$ python -q
>>> import numpy as np
>>> from numpy import linalg as LA
>>> np.set_printoptions(precision=1, suppress=True, linewidth=120)
>>> rd = lambda a: np.round(a, 1) + 0
>>> A2 = np.array([[3], [1]])
>>> C = np.array([[3, 0, 3, 1, 2]])
>>> rng = np.random.default_rng(356252)
>>> K = A2 @ C + 0.1 * rng.normal(size=(2, 5))
>>> rd(K)
array([[ 9.1, -0.1,  8.9,  3.1,  6. ],
       [ 2.9, -0.1,  3. ,  1.1,  2. ]])
>>> f, r1 = K[1], K[0]
>>> rd(f @ r1)
np.float64(68.3)
>>> pr = (f @ r1) / (f @ f) * f
>>> rd(LA.norm(f + r1) ** 2 + LA.norm(f - r1) ** 2)
np.float64(459.9)
>>> rd(r1 - pr)
array([ 0.3,  0.2, -0.1, -0.2, -0.2])
>>> rd((r1 - pr) @ f)
np.float64(0.0)
>>> rd(pr)
array([ 8.8, -0.2,  9. ,  3.3,  6.2])
>>> LA.matrix_rank(np.outer(f, r1))
np.int64(1)
>>> rd(LA.norm(K, 2) / LA.norm(K))
np.float64(1.0)
>>> np.argsort(-LA.norm(K, axis=0).round(6), kind="stable")[:3]
array([0, 2, 4])
>>> LA.cond(K) > 100
np.True_
>>> m1 = np.array([[0.8, -0.3], [-0.4, 0.7], [0.1, -1.9], [0.6, -0.8]])
>>> A2 = np.array([[0, 2], [3, 3]])
>>> C = np.kron(A2, m1)
>>> rd(LA.norm(C, 2)), rd(LA.norm(A2, 2) * LA.norm(m1, 2))
(np.float64(10.2), np.float64(10.2))
>>> rd(C)
array([[ 0. ,  0. ,  1.6, -0.6],
       [ 0. ,  0. , -0.8,  1.4],
       [ 0. ,  0. ,  0.2, -3.8],
       [ 0. ,  0. ,  1.2, -1.6],
       [ 2.4, -0.9,  2.4, -0.9],
       [-1.2,  2.1, -1.2,  2.1],
       [ 0.3, -5.7,  0.3, -5.7],
       [ 1.8, -2.4,  1.8, -2.4]])
>>> LA.matrix_rank(C)
np.int64(4)
>>> A2 = np.array([[1, 1], [0, 2], [0, 0], [-2, 2]])
>>> rd(A2.T @ C.T)
array([[  1.2,  -2.8,   7.6,   3.2,   4.2,  -5.4,  11.7,   6.6],
       [ -1.2,   2.8,  -7.6,  -3.2,  -1.2,   7.2, -22.5,  -7.8]])
>>> rd(np.einsum("ij,ij->i", C, C))
array([ 2.9,  2.6, 14.5,  4. , 13.1, 11.7, 65.2, 18. ])
>>> LA.matrix_rank(np.vstack([C, A2.T]))
np.int64(4)
>>> A2 = np.c_[m1[:, :1] @ np.array([[-1]]), np.array([-7, -6, -1, 0])]
>>> A2
array([[-0.8, -7. ],
       [ 0.4, -6. ],
       [-0.1, -1. ],
       [-0.6,  0. ]])
>>> LA.matrix_rank(np.c_[m1, A2])
np.int64(3)
>>> LA.matrix_rank(A2)
np.int64(2)
>>> rd(LA.norm(A2 - m1 @ LA.lstsq(m1, A2)[0], axis=0))
array([0. , 8.6])
>>> rd(LA.norm(LA.qr(m1)[0].T @ A2, axis=0) ** 2 / ((A2 ** 2).sum(axis=0) + 1e-12))
array([1. , 0.1])
>>> hat = A2 @ LA.solve(A2.T @ A2, A2.T)
>>> rd(hat)
array([[ 0.8,  0.2,  0.1,  0.3],
       [ 0.2,  0.8,  0. , -0.4],
       [ 0.1,  0. ,  0. ,  0. ],
       [ 0.3, -0.4,  0. ,  0.3]])
>>> np.allclose(hat @ hat, hat)
True
>>> Uu, s, Vh = LA.svd(hat)
>>> vecs = Vh[:(s > 1e-8).sum()]
>>> x = hat[2] + -2 * hat[3] + rng.integers(2) * np.eye(4)[1]
>>> rd(x)
array([-0.5,  0.8, -0.1, -0.7])
>>> np.allclose(vecs.T @ vecs @ x, x)
True
>>> rd(np.diag(vecs.T @ vecs))
array([0.8, 0.8, 0. , 0.3])
>>> A2 = np.array([[1, 1], [1, -1]])
>>> arr = np.kron(A2, np.kron(A2, A2))[rng.permutation(8)][:3]
>>> arr
array([[ 1,  1,  1,  1,  1,  1,  1,  1],
       [ 1, -1,  1, -1,  1, -1,  1, -1],
       [ 1,  1, -1, -1,  1,  1, -1, -1]])
>>> # columns 0 and 4 are equal
>>> A2 = arr / LA.norm(arr, axis=1, keepdims=True)
>>> G = A2 @ A2.T
>>> rd(LA.norm(A2, axis=1))
array([1., 1., 1.])
>>> (np.abs(G) > 0.9).astype(int)
array([[1, 0, 0],
       [0, 1, 0],
       [0, 0, 1]])
>>> (G - 2 * np.eye(3)).round(6).argmax(axis=1)
array([1, 0, 0])
>>> rd(G)
array([[1., 0., 0.],
       [0., 1., 0.],
       [0., 0., 1.]])
>>> np.argwhere(np.triu(np.abs(G) > 0.95, 1))
array([], shape=(0, 2), dtype=int64)
>>> rd(G[1])
array([0., 1., 0.])
>>> Uu, s, Vh = LA.svd(arr, full_matrices=False)
>>> np.allclose(Uu * s @ Vh, arr)
True
>>> rd(s / s[0])
array([1., 1., 1.])
>>> rd(np.sqrt((s ** 2).sum())), rd(LA.norm(arr))
(np.float64(4.9), np.float64(4.9))
>>> Uu.shape, s.shape, Vh.shape
((3, 3), (3,), (3, 8))
>>> rd(s)
array([2.8, 2.8, 2.8])
>>> f = np.array([0, 2])
>>> np.array([np.convolve(row, f, "same") for row in arr])
array([[ 0,  2,  2,  2,  2,  2,  2,  2],
       [ 0,  2, -2,  2, -2,  2, -2,  2],
       [ 0,  2,  2, -2, -2,  2,  2, -2]])
>>> np.polyval(f, arr[0])
array([2, 2, 2, 2, 2, 2, 2, 2])
>>> rd(LA.norm(arr, 2))
np.float64(2.8)
>>> rd(LA.norm(arr[2] - arr[1]))
np.float64(4.0)
>>> rd(LA.norm(arr) ** 2 / LA.norm(arr, 2) ** 2)
np.float64(3.0)
>>> rd(LA.norm(arr, axis=0))
array([1.7, 1.7, 1.7, 1.7, 1.7, 1.7, 1.7, 1.7])
>>> rd(LA.norm(arr, "nuc"))
np.float64(8.5)
>>> f = np.array([-1, 8, -6]) + 0.5
>>> F = np.eye(3) - 2 * np.outer(f, f) / (f @ f)
>>> rd(F)
array([[ 1. ,  0.1, -0.1],
       [ 0.1, -0.4,  0.9],
       [-0.1,  0.9,  0.4]])
>>> idx = rng.permutation(3)
>>> idx
array([0, 2, 1])
>>> A2 = F[idx][:, idx]
>>> rd(A2)
array([[ 1. , -0.1,  0.1],
       [-0.1,  0.4,  0.9],
       [ 0.1,  0.9, -0.4]])
>>> np.trace(A2)
np.float64(1.0)
